% ipython --no-banner

In [1]: import numpy as np

In [2]: import numpy.linalg as la

In [3]: np.set_printoptions(suppress=True, linewidth=200)

In [4]: m1 = np.array([[-4, 2, 6, 4], [6, -3, -9, -6], [2, -1, -3, -2], [6, -3, -9, -6]])

In [5]: M2 = m1[0, 0] * m1[1:] - np.outer(m1[1:, 0], m1[0])

In [6]: M2
Out[6]: 
array([[0, 0, 0, 0],
       [0, 0, 0, 0],
       [0, 0, 0, 0]])

In [7]: la.matrix_rank(M2), la.matrix_rank(m1)
Out[7]: (np.int64(0), np.int64(1))

In [8]: np.flatnonzero(~M2.round(6).any(axis=1))
Out[8]: array([0, 1, 2])

In [9]: np.abs(np.diag(la.qr(m1)[1])) > 1e-9
Out[9]: array([ True, False, False, False])

In [10]: np.allclose(m1[:-1].T @ la.lstsq(m1[:-1].T, m1[-1])[0], m1[-1])
Out[10]: True

In [11]: rk = la.matrix_rank(m1)

In [12]: rk
Out[12]: np.int64(1)

In [13]: ns = la.svd(m1)[2][rk:].T

In [14]: np.round(m1 @ ns, 2) + 0
Out[14]: 
array([[0., 0., 0.],
       [0., 0., 0.],
       [0., 0., 0.],
       [0., 0., 0.]])

In [15]: np.round(ns @ ns.T, 2)
Out[15]: 
array([[ 0.78,  0.11,  0.33,  0.22],
       [ 0.11,  0.94, -0.17, -0.11],
       [ 0.33, -0.17,  0.5 , -0.33],
       [ 0.22, -0.11, -0.33,  0.78]])

In [16]: mat = np.maximum(np.array([[2, 2],
    ...:     [0, 0],
    ...:     [1, 2],
    ...:     [0, 1],
    ...:     [1, 1],
    ...:     [0, 0],
    ...:     [0, 1],
    ...:     [0, 0],
    ...:     [1, 0],
    ...:     [1, 2],
    ...:     [2, 2],
    ...:     [0, 1],
    ...:     [1, 1],
    ...:     [1, 1],
    ...:     [2, 2]]) @ np.array([[4, 4, 3], [2, 3, 4]]) + np.array([-2, -1, 2]), 0)

In [17]: mat
Out[17]: 
array([[10, 13, 16],
       [ 0,  0,  2],
       [ 6,  9, 13],
       [ 0,  2,  6],
       [ 4,  6,  9],
       [ 0,  0,  2],
       [ 0,  2,  6],
       [ 0,  0,  2],
       [ 2,  3,  5],
       [ 6,  9, 13],
       [10, 13, 16],
       [ 0,  2,  6],
       [ 4,  6,  9],
       [ 4,  6,  9],
       [10, 13, 16]])

In [18]: Xs = mat - mat.mean(axis=0)

In [19]: evecs = la.svd(Xs)[2][:1]

In [20]: M2 = Xs - Xs @ evecs.T @ evecs

In [21]: np.round(la.norm(M2) / la.norm(Xs), 2)
Out[21]: np.float64(0.12)

In [22]: np.round((Xs @ evecs.T).std(axis=0), 2)
Out[22]: array([7.74])

In [23]: np.round(np.cov(Xs @ evecs.T, rowvar=False), 2)
Out[23]: np.float64(64.11)

In [24]: la.norm(M2, axis=1).round(6).argmax()
Out[24]: np.int64(3)

In [25]: labels = mat[:, 1] > np.median(mat[:, 1])

In [26]: r0 = mat[labels].mean(axis=0) - mat[~labels].mean(axis=0)

In [27]: np.argsort(-np.abs(r0).round(6), kind="stable")
Out[27]: array([2, 1, 0])

In [28]: ((mat - mat.mean(axis=0)) @ r0 > 0).astype(int)
Out[28]: array([1, 0, 1, 0, 1, 0, 0, 0, 0, 1, 1, 0, 1, 1, 1])

In [29]: labels.astype(int)
Out[29]: array([1, 0, 1, 0, 0, 0, 0, 0, 0, 1, 1, 0, 0, 0, 1])

In [30]: Xs = mat - mat.mean(axis=0)

In [31]: Uu, sig, vt = la.svd(Xs, full_matrices=False)

In [32]: (np.sign(Uu[:, 0]) == np.sign(Uu[0, 0])).astype(int)
Out[32]: array([1, 0, 1, 0, 1, 0, 0, 0, 0, 1, 1, 0, 1, 1, 1])

In [33]: np.abs(Uu[:, 0]).argmax()
Out[33]: np.int64(0)

In [34]: round(float((sig ** 2).sum() ** 2 / (sig ** 4).sum()), 2)
Out[34]: 1.03

In [35]: def softmax(z):
    ...:     e = np.exp(z - z.max(axis=-1, keepdims=True))
    ...:     return e / e.sum(axis=-1, keepdims=True)
    ...: 

In [36]: print(np.round(softmax(m1[2]), 2))
[0.93 0.05 0.01 0.02]

In [37]: np.round(softmax(m1).sum(axis=1), 2)
Out[37]: array([1., 1., 1., 1.])

In [38]: print(np.round(softmax(m1[2] + 2), 2))
[0.93 0.05 0.01 0.02]

In [39]: np.round(softmax(10 * m1[2]), 2) + 0
Out[39]: array([1., 0., 0., 0.])

In [40]: scores = m1 @ m1.T / np.sqrt(4)

In [41]: print(np.round(softmax(scores + np.triu(np.full(scores.shape, -np.inf), 1)), 2) + 0)
[[1.  0.  0.  0. ]
 [0.  1.  0.  0. ]
 [0.  1.  0.  0. ]
 [0.  0.5 0.  0.5]]

In [42]: np.round(softmax(scores)[2] @ m1, 2)
Out[42]: array([ 6., -3., -9., -6.])

In [43]: print(softmax(scores).round(6).argmax(axis=1))
[0 1 1 1]

In [44]: print(np.round(softmax(scores), 2) + 0)
[[1.  0.  0.  0. ]
 [0.  0.5 0.  0.5]
 [0.  0.5 0.  0.5]
 [0.  0.5 0.  0.5]]
